$ python -q
>>> import numpy as np
>>> np.set_printoptions(suppress=True, linewidth=120)
>>> M = np.load("block4.npy")
>>> print(M)
[[-13.62  -9.09   1.16  -6.22 -10.5    0.27 -17.    -7.38  -8.81  -0.8   -6.22  -0.8   -1.96]
 [ -9.31  -5.66   0.7   -5.13  -7.57  -0.44 -12.26  -5.83  -6.1   -0.33  -5.13  -0.33  -1.04]
 [ -5.11  -2.48   0.24  -3.83  -4.59  -0.91  -7.51  -4.07  -3.39  -0.05  -3.83  -0.05  -0.28]
 [ -2.41  -0.61  -0.07  -2.72  -2.53  -0.99  -4.27  -2.66  -1.6    0.    -2.72   0.     0.06]
 [ -1.04   0.19  -0.2   -1.94  -1.39  -0.86  -2.47  -1.74  -0.68  -0.06  -1.94  -0.06   0.15]
 [  0.02   0.49  -0.23  -0.83  -0.29  -0.43  -0.69  -0.6    0.06  -0.15  -0.83  -0.15   0.08]
 [  0.1    0.38  -0.18  -0.51  -0.12  -0.27  -0.36  -0.33   0.11  -0.14  -0.51  -0.14   0.04]
 [ -0.21  -0.35   0.2    0.31  -0.05   0.13   0.12   0.11  -0.22   0.23   0.31   0.23   0.03]
 [ -0.43  -0.64   0.39   0.51  -0.15   0.18   0.17   0.12  -0.46   0.51   0.51   0.51   0.12]
 [ -0.88  -1.12   0.94   0.83  -0.49   0.03   0.31  -0.11  -1.08   1.5    0.83   1.5    0.56]
 [ -1.06  -1.21   1.46   0.96  -0.78  -0.37   0.56  -0.5   -1.59   2.65   0.96   2.65   1.18]
 [ -0.07   0.41   3.18   0.88  -1.18  -2.94   2.64  -2.3   -2.54   7.47   0.88   7.47   4.3 ]
 [  0.48   1.15   3.58   0.79  -1.15  -3.76   3.4   -2.79  -2.61   8.8    0.79   8.8    5.22]
 [  2.22   3.38   4.53   0.53  -0.89  -5.96   5.6   -4.01  -2.58  12.18   0.53  12.18   7.65]]
>>> rank = np.linalg.matrix_rank(M)
>>> print(rank)
11
>>> null = np.linalg.svd(M)[2][rank:].T
>>> print([int(np.linalg.matrix_rank(M[:, :j + 1])) for j in range(13)])
[1, 2, 3, 4, 5, 6, 7, 8, 9, 10, 10, 10, 11]
>>> print(null.shape)
(13, 2)
>>> print(np.allclose(M @ null, 0))
True
>>> print([int(np.linalg.matrix_rank(np.delete(M, i, axis=0))) for i in range(14)])
[11, 11, 11, 11, 11, 11, 11, 11, 11, 11, 11, 11, 11, 11]
>>> x0 = np.array([-3, 2, -2, -1, -3, -1, 2, 1, 3, 0, 1, 3, 2])
>>> print(np.round(np.einsum("ij,j->i", M, x0), 2))
[-22.54 -13.36  -5.4   -1.15   0.33   0.59   0.39  -0.01   0.35   2.85   6.71  27.52  33.93  50.96]
>>> print(np.round(M @ (2 * x0), 2))
[-45.08 -26.72 -10.8   -2.3    0.66   1.18   0.78  -0.02   0.7    5.7   13.42  55.04  67.86 101.92]
>>> print((M @ x0).argmax())
13
>>> print(np.round((M * x0).sum(axis=1), 2))
[-22.54 -13.36  -5.4   -1.15   0.33   0.59   0.39  -0.01   0.35   2.85   6.71  27.52  33.93  50.96]
>>> print(M @ np.eye(13)[11])
[-0.8  -0.33 -0.05  0.   -0.06 -0.15 -0.14  0.23  0.51  1.5   2.65  7.47  8.8  12.18]
>>> print(np.round(M @ x0, 2))
[-22.54 -13.36  -5.4   -1.15   0.33   0.59   0.39  -0.01   0.35   2.85   6.71  27.52  33.93  50.96]
>>> Uu, s, vt = np.linalg.svd(M)
>>> print(s.round(2) + 0)
[39.97 29.67  6.24  0.02  0.01  0.01  0.01  0.01  0.01  0.01  0.    0.    0.  ]
>>> print(np.argmax(s[:-1] / (s[1:] + 1e-6)) + 1)
11
>>> other = Uu[:, :11] @ np.diag(s[:11]) @ vt[:11]
>>> print(np.round(np.linalg.norm(M - other) / np.linalg.norm(M), 2))
0.0
>>> print(np.linalg.matrix_rank(M, rtol=0.05))
3
>>> print(round(np.linalg.norm(M - other, 2), 2), np.round(s[11], 2))
0.0 0.0
>>> print(round(np.abs(M - other).max(), 2))
0.0
>>> F = np.load("w.npy")
>>> print(F.round(2))
[[ 0.68 -0.59 -0.26  0.35]
 [ 0.12  0.67 -0.28  0.68]
 [ 0.25  0.05  0.92  0.29]
 [ 0.68  0.45 -0.02 -0.58]]
>>> O = F.astype(float).copy()
>>> for j in range(4):
...     O[:, j] -= O[:, :j] @ (O[:, :j].T @ O[:, j])
...     O[:, j] /= np.linalg.norm(O[:, j])
... 
>>> print(O.round(2))
[[ 0.68 -0.59 -0.26  0.35]
 [ 0.12  0.67 -0.28  0.68]
 [ 0.25  0.05  0.92  0.29]
 [ 0.68  0.45 -0.02 -0.58]]
>>> print(np.round(O.T @ O, 2) + 0)
[[1. 0. 0. 0.]
 [0. 1. 0. 0.]
 [0. 0. 1. 0.]
 [0. 0. 0. 1.]]
>>> print(np.round(np.sort(np.abs(np.linalg.eigvals(F))), 2))
[1. 1. 1. 1.]
>>> print(round(float(np.linalg.det(F)), 2))
-1.0
>>> print(np.round(F @ F, 2))
[[ 0.56 -0.65 -0.27 -0.44]
 [ 0.56  0.67 -0.49  0.02]
 [ 0.6   0.06  0.77  0.22]
 [ 0.12 -0.36 -0.31  0.87]]
>>> print(np.allclose(F @ F.T, F.T @ F))
True
>>> assert F == F.T
Traceback (most recent call last):
  File "<python-input-36>", line 1, in <module>
    assert F == F.T
           ^^^^^^^^
ValueError: The truth value of an array with more than one element is ambiguous. Use a.any() or a.all()
>>> other = F / np.linalg.norm(F, axis=1, keepdims=True)
>>> gram = other @ other.T
>>> print((np.abs(gram) > 0.9).astype(int))
[[1 0 0 0]
 [0 1 0 0]
 [0 0 1 0]
 [0 0 0 1]]
>>> print(np.round(np.linalg.norm(other, axis=1), 2))
[1. 1. 1. 1.]
>>> print(gram[3].round(2) + 0)
[0. 0. 0. 1.]
>>> print((gram - 2 * np.eye(4)).round(6).argmax(axis=1))
[1 0 0 0]
>>> P = np.triu(np.array([[-3, 0, 3, 2], [-1, 3, -3, 0], [3, 2, -2, -1], [2, 1, -2, -1]]), 1) + np.eye(4)
>>> other = P @ F @ np.linalg.inv(P)
>>> print(np.round(np.poly(other), 2) + 0)
[ 1.   -1.69  0.    1.69 -1.  ]
>>> print(round(np.linalg.det(other), 2))
-1.0
>>> J = np.loadtxt("out15.csv", delimiter=",")
>>> print(J)
[[-1. -7.  2.  4.  4.  3. -3.  4.  3. -9. -6.]
 [-6. -1. -7.  2.  4.  4.  3. -3.  4.  3. -9.]
 [-9. -6. -1. -7.  2.  4.  4.  3. -3.  4.  3.]
 [ 3. -9. -6. -1. -7.  2.  4.  4.  3. -3.  4.]
 [ 4.  3. -9. -6. -1. -7.  2.  4.  4.  3. -3.]
 [-3.  4.  3. -9. -6. -1. -7.  2.  4.  4.  3.]
 [ 3. -3.  4.  3. -9. -6. -1. -7.  2.  4.  4.]
 [ 4.  3. -3.  4.  3. -9. -6. -1. -7.  2.  4.]
 [ 4.  4.  3. -3.  4.  3. -9. -6. -1. -7.  2.]
 [ 2.  4.  4.  3. -3.  4.  3. -9. -6. -1. -7.]
 [-7.  2.  4.  4.  3. -3.  4.  3. -9. -6. -1.]]
>>> u = np.array([4, 4, 3, 5, 4, 1, 1, 5, 0, 0, 5])
>>> other = J + np.outer(u, np.eye(11)[4])
>>> print(round(float(np.linalg.det(other) / np.linalg.det(J)), 2), round(float(1 + np.linalg.solve(J, u)[4]), 2))
0.48 0.48
>>> print(other)
[[-1. -7.  2.  4.  8.  3. -3.  4.  3. -9. -6.]
 [-6. -1. -7.  2.  8.  4.  3. -3.  4.  3. -9.]
 [-9. -6. -1. -7.  5.  4.  4.  3. -3.  4.  3.]
 [ 3. -9. -6. -1. -2.  2.  4.  4.  3. -3.  4.]
 [ 4.  3. -9. -6.  3. -7.  2.  4.  4.  3. -3.]
 [-3.  4.  3. -9. -5. -1. -7.  2.  4.  4.  3.]
 [ 3. -3.  4.  3. -8. -6. -1. -7.  2.  4.  4.]
 [ 4.  3. -3.  4.  8. -9. -6. -1. -7.  2.  4.]
 [ 4.  4.  3. -3.  4.  3. -9. -6. -1. -7.  2.]
 [ 2.  4.  4.  3. -3.  4.  3. -9. -6. -1. -7.]
 [-7.  2.  4.  4.  8. -3.  4.  3. -9. -6. -1.]]
>>> W1 = np.array([[3, -3, 0, 4],
...     [-3, -5, -5, 3],
...     [1, -4, -1, 5],
...     [0, -5, 1, -5],
...     [-4, 1, 1, 5],
...     [5, 5, 1, -4],
...     [2, -1, 0, -2],
...     [-4, -5, -4, -2],
...     [-5, -2, -1, -3],
...     [-5, -3, 5, -4],
...     [3, -4, 5, -3]])
>>> b = np.array([0, 0, 1, 2])
>>> hid = np.maximum(other @ W1 + b, 0)
>>> print(hid)
[[  0.  61.   0.  38.]
 [  0. 100.   5.   0.]
 [  0.  84.  60.   0.]
 [ 52.  36.  37.   0.]
 [  0.   0.   0.  28.]
 [  0.   0.   0.  14.]
 [ 32.   0.  67.   0.]
 [  0.   0.  33.  83.]
 [ 54.  44.   0. 123.]
 [ 86.  45.   0.  51.]
 [  0.   0.   0.  72.]]
>>> print(np.round((hid > 0).mean(axis=0), 2))
[0.36 0.55 0.45 0.64]
>>> C = np.array([[2, 0, 1], [2, 2, 3], [2, 3, 1], [1, 3, 2]])
>>> print((hid @ C).round(6).argmax(axis=1))
[2 2 1 0 1 1 1 1 1 2 1]
>>> O, Rm = np.linalg.qr(hid)
>>> print(np.trace(O @ O.T))
4.0
>>> print(np.round(O.T @ O, 2) + 0)
[[1. 0. 0. 0.]
 [0. 1. 0. 0.]
 [0. 0. 1. 0.]
 [0. 0. 0. 1.]]
>>> print(np.round(O @ Rm, 2) + 0)
[[  0.  61.   0.  38.]
 [  0. 100.   5.   0.]
 [  0.  84.  60.   0.]
 [ 52.  36.  37.   0.]
 [  0.   0.   0.  28.]
 [  0.   0.   0.  14.]
 [ 32.   0.  67.   0.]
 [  0.   0.  33.  83.]
 [ 54.  44.   0. 123.]
 [ 86.  45.   0.  51.]
 [  0.   0.   0.  72.]]
>>> print(O.shape, Rm.shape)
(11, 4) (4, 4)
>>> print(round(float(abs(Rm[0, 0])), 2), np.round(np.linalg.norm(hid[:, 0]), 2))
118.49 118.49
>>> print(np.allclose(Rm.T @ Rm, hid.T @ hid))
True
>>> gram = J.T @ J
>>> print(np.linalg.matrix_rank(gram))
11
>>> print(np.round(np.linalg.svd(J, compute_uv=False) ** 2, 2))
[591.85 591.85 319.45 319.45 296.21 296.21 108.57 108.57  36.    18.91  18.91]
>>> print(np.trace(gram), (J ** 2).sum())
2706.0 2706.0
>>> print(gram)
[[246.  53. -22.  38. -79. -95. -95. -79.  38. -22.  53.]
 [ 53. 246.  53. -22.  38. -79. -95. -95. -79.  38. -22.]
 [-22.  53. 246.  53. -22.  38. -79. -95. -95. -79.  38.]
 [ 38. -22.  53. 246.  53. -22.  38. -79. -95. -95. -79.]
 [-79.  38. -22.  53. 246.  53. -22.  38. -79. -95. -95.]
 [-95. -79.  38. -22.  53. 246.  53. -22.  38. -79. -95.]
 [-95. -95. -79.  38. -22.  53. 246.  53. -22.  38. -79.]
 [-79. -95. -95. -79.  38. -22.  53. 246.  53. -22.  38.]
 [ 38. -79. -95. -95. -79.  38. -22.  53. 246.  53. -22.]
 [-22.  38. -79. -95. -95. -79.  38. -22.  53. 246.  53.]
 [ 53. -22.  38. -79. -95. -95. -79.  38. -22.  53. 246.]]
>>> print(np.allclose(gram, gram.T))
True
>>> print(np.diag(gram))
[246. 246. 246. 246. 246. 246. 246. 246. 246. 246. 246.]
>>> print((J @ J)[0])
[  87.  -25.  -81. -140.  -18.  -73. -106.  123.   74.   28.  167.]
>>> print(np.round(np.fft.fft(J[0]), 2))
[ -6.   +0.j   -21.08-12.15j  -9.67 -3.88j  17.2  +0.46j   6.72+16.56j   4.32 -0.47j   4.32 +0.47j   6.72-16.56j
  17.2  -0.46j  -9.67 +3.88j -21.08+12.15j]
>>> print(np.round(np.sort(np.abs(np.fft.fft(J[0]))), 2), np.round(np.sort(np.linalg.svd(J, compute_uv=False)), 2))
[ 4.35  4.35  6.   10.42 10.42 17.21 17.21 17.87 17.87 24.33 24.33] [ 4.35  4.35  6.   10.42 10.42 17.21 17.21 17.87 17.87 24.33 24.33]
>>> A = np.load("x.npy")
>>> print(A)
[[-1 -1 -1  1  1  1]
 [-1 -1 -3  1  1  3]
 [-3 -1  0  3  1  0]
 [ 1  1  1  0  0  0]
 [ 1  1  3  0  0  0]
 [ 3  1  0  0  0  0]]
>>> O, Rm = np.linalg.qr(A)
>>> print(np.round(np.abs(np.diag(Rm)), 2))
[4.69 1.21 2.   2.35 0.6  1.  ]
>>> print(np.round(O @ Rm, 2) + 0)
[[-1. -1. -1.  1.  1.  1.]
 [-1. -1. -3.  1.  1.  3.]
 [-3. -1.  0.  3.  1.  0.]
 [ 1.  1.  1.  0.  0.  0.]
 [ 1.  1.  3.  0.  0.  0.]
 [ 3.  1.  0.  0.  0.  0.]]
>>> print(round(float(np.trace(O @ O.T)), 2))
6.0
>>> print(O.round(2) + 0)
[[-0.21 -0.45  0.5  -0.21 -0.45 -0.5 ]
 [-0.21 -0.45 -0.5  -0.21 -0.45  0.5 ]
 [-0.64  0.3   0.   -0.64  0.3   0.  ]
 [ 0.21  0.45 -0.5  -0.21 -0.45 -0.5 ]
 [ 0.21  0.45  0.5  -0.21 -0.45  0.5 ]
 [ 0.64 -0.3   0.   -0.64  0.3   0.  ]]
>>> print(np.allclose(Rm.T @ Rm, A.T @ A))
True
>>> mat = np.loadtxt("m.csv", delimiter=",")
>>> print(mat)
[[ 6.  7.  6.  9. 11.  9.  9.  6.  9.  8.  3.  3.  6.]
 [ 2.  4.  4.  4.  4.  6.  4.  2.  3.  5.  3.  4.  4.]
 [ 8.  9.  7.  8.  8.  9.  7.  8.  6.  2.  6.  6.  7.]
 [ 2.  4.  3.  4.  4.  6.  1.  1.  3.  4.  2.  1.  1.]
 [ 4.  3.  2.  5.  5.  3.  6.  5.  4.  2.  0.  1.  4.]
 [ 5.  5.  7.  5.  6.  8.  3.  4.  6.  5.  5.  4.  6.]
 [10. 10. 10. 12. 13. 18.  8. 11. 16. 10.  7.  8. 12.]
 [ 6.  6.  2.  3.  6.  6.  6.  3.  6.  4.  2.  3.  4.]
 [10. 10.  9. 10.  9. 13.  7.  5.  9.  7.  7.  8.  8.]
 [ 4.  3.  2.  5.  5.  3.  6.  5.  4.  2.  0.  1.  4.]
 [ 3.  3.  1.  1.  2.  4.  3.  1.  3.  4.  3.  1.  1.]
 [ 0.  0.  0.  0.  0.  0.  0.  0.  0.  0.  0.  0.  0.]
 [ 2.  3.  2.  3.  3.  3.  0.  1.  0.  1.  2.  0.  0.]]
>>> rank = np.linalg.matrix_rank(mat)
>>> print(rank)
11
>>> null = np.linalg.svd(mat)[2][rank:].T
>>> print([int(np.linalg.matrix_rank(mat[:i])) for i in range(1, len(mat) + 1)])
[1, 2, 3, 4, 5, 6, 7, 8, 9, 9, 10, 10, 11]
>>> print([int(np.linalg.matrix_rank(np.delete(mat, i, axis=0))) for i in range(13)])
[10, 10, 10, 10, 11, 10, 10, 10, 10, 11, 10, 11, 10]
>>> print(null.shape)
(13, 2)
>>> print(np.allclose(mat @ null, 0))
True
>>> print([int(np.linalg.matrix_rank(mat[:, :j + 1])) for j in range(13)])
[1, 2, 3, 4, 5, 6, 7, 8, 9, 10, 11, 11, 11]
